>>> import numpy as np
>>> from numpy import linalg as LA
>>> np.set_printoptions(precision=1, suppress=True, linewidth=200, floatmode="fixed")
>>> rd = lambda a: np.round(a, 1) + 0
>>> X = np.load("w.npy")
>>> X
array([[-1,  2,  5,  6,  4,  0, -1],
       [-2,  1,  4,  5,  3, -1, -2],
       [-4, -1,  2,  3,  1, -3, -4],
       [-1,  2,  5,  6,  4,  0, -1],
       [-2,  1,  4,  5,  3, -1, -2],
       [-3,  0,  3,  4,  2, -2, -3],
       [-2,  1,  4,  5,  3, -1, -2]])
>>> # column 6 repeats column 0
>>> r0 = np.array([-2, 1])
>>> np.polyval(r0, X[4])
array([ 5, -1, -7, -9, -5,  3,  5])
>>> U, s, Vh = LA.svd(X)
>>> evecs = Vh[:(s > 1e-8).sum()]
>>> rng = np.random.default_rng(209943)
>>> vec = X[1] + 4 * X[2] + rng.integers(2) * np.eye(7)[6]
>>> vec
array([-18.0,  -3.0,  12.0,  17.0,   7.0, -13.0, -18.0])
>>> LA.matrix_rank(np.vstack([X, vec]))
np.int64(2)
>>> rd(evecs.T @ evecs)
array([[ 0.3,  0.2,  0.0, -0.1,  0.0,  0.3,  0.3],
       [ 0.2,  0.1,  0.1,  0.1,  0.1,  0.1,  0.2],
       [ 0.0,  0.1,  0.3,  0.4,  0.2,  0.0,  0.0],
       [-0.1,  0.1,  0.4,  0.4,  0.3,  0.0, -0.1],
       [ 0.0,  0.1,  0.2,  0.3,  0.2,  0.1,  0.0],
       [ 0.3,  0.1,  0.0,  0.0,  0.1,  0.2,  0.3],
       [ 0.3,  0.2,  0.0, -0.1,  0.0,  0.3,  0.3]])
>>> np.allclose(evecs.T @ evecs @ vec, vec)
True
>>> rd(np.diag(evecs.T @ evecs))
array([0.3, 0.1, 0.3, 0.4, 0.2, 0.2, 0.3])
>>> print(np.trace(X))
7
>>> print(rd(np.sort(np.abs(LA.eigvals(X)))))
[0.0 0.0 0.0 0.0 0.0 4.5 4.5]
>>> print(np.allclose(X @ X.T, X.T @ X))
False
>>> rd(np.abs(LA.eigvals(X)).max())
np.float64(4.5)
>>> np.allclose(X, X.T)
False
>>> (X + X.T) / 2
array([[-1.0,  0.0,  0.5,  2.5,  1.0, -1.5, -1.5],
       [ 0.0,  1.0,  1.5,  3.5,  2.0, -0.5, -0.5],
       [ 0.5,  1.5,  2.0,  4.0,  2.5,  0.0,  0.0],
       [ 2.5,  3.5,  4.0,  6.0,  4.5,  2.0,  2.0],
       [ 1.0,  2.0,  2.5,  4.5,  3.0,  0.5,  0.5],
       [-1.5, -0.5,  0.0,  2.0,  0.5, -2.0, -2.0],
       [-1.5, -0.5,  0.0,  2.0,  0.5, -2.0, -2.0]])
>>> LA.matrix_power(X, 3)
array([[-225,   30,  285,  370,  200, -140, -225],
       [-100,    8,  116,  152,   80,  -64, -100],
       [ 150,  -36, -222, -284, -160,   88,  150],
       [-225,   30,  285,  370,  200, -140, -225],
       [-100,    8,  116,  152,   80,  -64, -100],
       [  25,  -14,  -53,  -66,  -40,   12,   25],
       [-100,    8,  116,  152,   80,  -64, -100]])
>>> (X - X.T) / 2
array([[ 0.0,  2.0,  4.5,  3.5,  3.0,  1.5,  0.5],
       [-2.0,  0.0,  2.5,  1.5,  1.0, -0.5, -1.5],
       [-4.5, -2.5,  0.0, -1.0, -1.5, -3.0, -4.0],
       [-3.5, -1.5,  1.0,  0.0, -0.5, -2.0, -3.0],
       [-3.0, -1.0,  1.5,  0.5,  0.0, -1.5, -2.5],
       [-1.5,  0.5,  3.0,  2.0,  1.5,  0.0, -1.0],
       [-0.5,  1.5,  4.0,  3.0,  2.5,  1.0,  0.0]])
>>> data = np.loadtxt("test11.csv", delimiter=",")
>>> rd(data)
array([[ 1.0,  0.0,  0.0,  0.0,  0.0,  0.0,  0.0,  0.0],
       [ 0.0,  0.3,  0.0,  0.0,  0.0,  0.0,  1.0,  0.0],
       [ 0.0,  0.0,  1.0,  0.0,  0.0,  0.0,  0.0,  0.0],
       [ 0.0,  0.0,  0.0,  1.0,  0.0,  0.0,  0.0,  0.0],
       [ 0.0,  0.0,  0.0,  0.0,  1.0,  0.0,  0.0,  0.0],
       [ 0.0,  0.0,  0.0,  0.0,  0.0,  1.0,  0.0,  0.0],
       [ 0.0, -1.0,  0.0,  0.0,  0.0,  0.0,  0.3,  0.0],
       [ 0.0,  0.0,  0.0,  0.0,  0.0,  0.0,  0.0,  1.0]])
>>> # splits into 7 blocks
>>> rd(LA.norm(data, axis=1))
array([1.0, 1.0, 1.0, 1.0, 1.0, 1.0, 1.0, 1.0])
>>> rd(LA.norm(data, 1)), rd(LA.norm(data, np.inf))
(np.float64(1.3), np.float64(1.3))
>>> print(rd(LA.norm(data, axis=0)))
[1.0 1.0 1.0 1.0 1.0 1.0 1.0 1.0]
>>> rd(LA.norm(data) ** 2 / LA.norm(data, 2) ** 2)
np.float64(8.0)
